In [1]: import numpy as np

In [2]: import numpy.linalg as la

In [3]: np.set_printoptions(precision=4, suppress=True, linewidth=120, legacy="1.25")

In [4]: def rnd(a):
   ...:     return np.round(a, 4) + 0
   ...: 

In [5]: m1 = np.load("sample8.npy")

In [6]: print(m1)
[[47.9269 29.8545 -0.3805 10.4585 37.8982  9.8579 40.5171 42.7443]
 [51.2954 30.1371 -0.4081 10.1475 40.935  10.2067 41.1701 39.5282]
 [47.7195 30.4857 -1.3722 10.0006 41.1259 11.2104 40.7381 39.4098]
 [49.0103 31.996   0.8333 10.029  40.0459  8.4718 41.4491 40.0007]
 [52.1415 28.7958  0.6609  8.4616 38.6157  9.0631 40.3919 39.3163]
 [49.6867 29.8391  0.4283  9.5221 37.9508 10.2369 40.0801 38.7679]
 [51.7121 30.9224  0.2924 10.0946 38.7846 10.1046 40.4473 40.9245]
 [48.6955 31.1222  1.1932 10.847  40.1712 11.4269 42.0077 41.4973]
 [50.3057 29.6796  0.1529  9.7251 41.2809  9.3962 40.2308 40.3326]
 [49.7656 30.2828  0.4915  9.9466 41.0643 10.3727 39.7803 41.5562]
 [49.4382 29.4781  0.2475  9.9758 40.6305  9.0698 39.2372 41.634 ]
 [49.7698 29.7534  0.4477 10.5406 39.1904 11.2949 40.6148 39.0261]
 [49.7195 29.747   0.6424 11.5564 40.4509 11.7286 38.3193 40.7067]
 [49.8634 29.1197  0.6652 11.6116 40.4035  9.8346 38.9298 41.8515]]

In [7]: print(la.matrix_rank(m1, rtol=0.1))
1

In [8]: print([round(float(x), 4) for x in la.svd(m1, compute_uv=False)[:3]])
[343.9204, 5.7056, 4.7031]

In [9]: print(np.argsort(-la.norm(m1, axis=0).round(6), kind="stable")[:3])
[0 7 6]

In [10]: x = np.array([2, 0, 0, 1, 0, 1, -1, -2])

In [11]: y = m1 @ x

In [12]: print(rnd(la.solve(m1.T @ m1, m1.T @ y)))
[ 2.  0.  0.  1.  0.  1. -1. -2.]

In [13]: print(rnd(la.pinv(m1) @ m1))
[[1. 0. 0. 0. 0. 0. 0. 0.]
 [0. 1. 0. 0. 0. 0. 0. 0.]
 [0. 0. 1. 0. 0. 0. 0. 0.]
 [0. 0. 0. 1. 0. 0. 0. 0.]
 [0. 0. 0. 0. 1. 0. 0. 0.]
 [0. 0. 0. 0. 0. 1. 0. 0.]
 [0. 0. 0. 0. 0. 0. 1. 0.]
 [0. 0. 0. 0. 0. 0. 0. 1.]]

In [14]: rng = np.random.default_rng(14)

In [15]: y = y + 0.3 * rng.normal(size=14)

In [16]: print(rnd(y))
[-9.6268  2.4247 -3.3797 -5.8066  2.6772  1.8908  1.337  -5.1838 -0.8563 -3.3068 -3.7875  2.445   3.1034 -0.6379]

In [17]: b, *_ = la.lstsq(m1, y)

In [18]: print(rnd(m1.T @ (y - m1 @ b)))
[0. 0. 0. 0. 0. 0. 0. 0.]

In [19]: print(rnd(b))
[ 2.032  -0.3242  0.0745  1.109  -0.0062  0.9824 -0.9844 -1.8307]

In [20]: print(b.round())
[ 2. -0.  0.  1. -0.  1. -1. -2.]

In [21]: x = np.array([-2, 2, 2, -3, -3, -3, 3, 1])

In [22]: y = m1 @ x

In [23]: b, lr = np.zeros(8), 1 / la.norm(m1, 2) ** 2

In [24]: for i in range(200):
    ...:     b -= lr * m1.T @ (m1 @ b - y)
    ...:     if i % 50 == 0: print(i, round(la.norm(m1 @ b - y), 4))
    ...: 
0 28.8323
50 28.6037
100 28.377
150 28.1522

In [25]: print(rnd(b))
[-0.3756 -0.1367  0.0163 -0.1353 -0.3803 -0.1604 -0.1623 -0.2654]

In [26]: print(rnd(la.cond(m1)))
253.6332
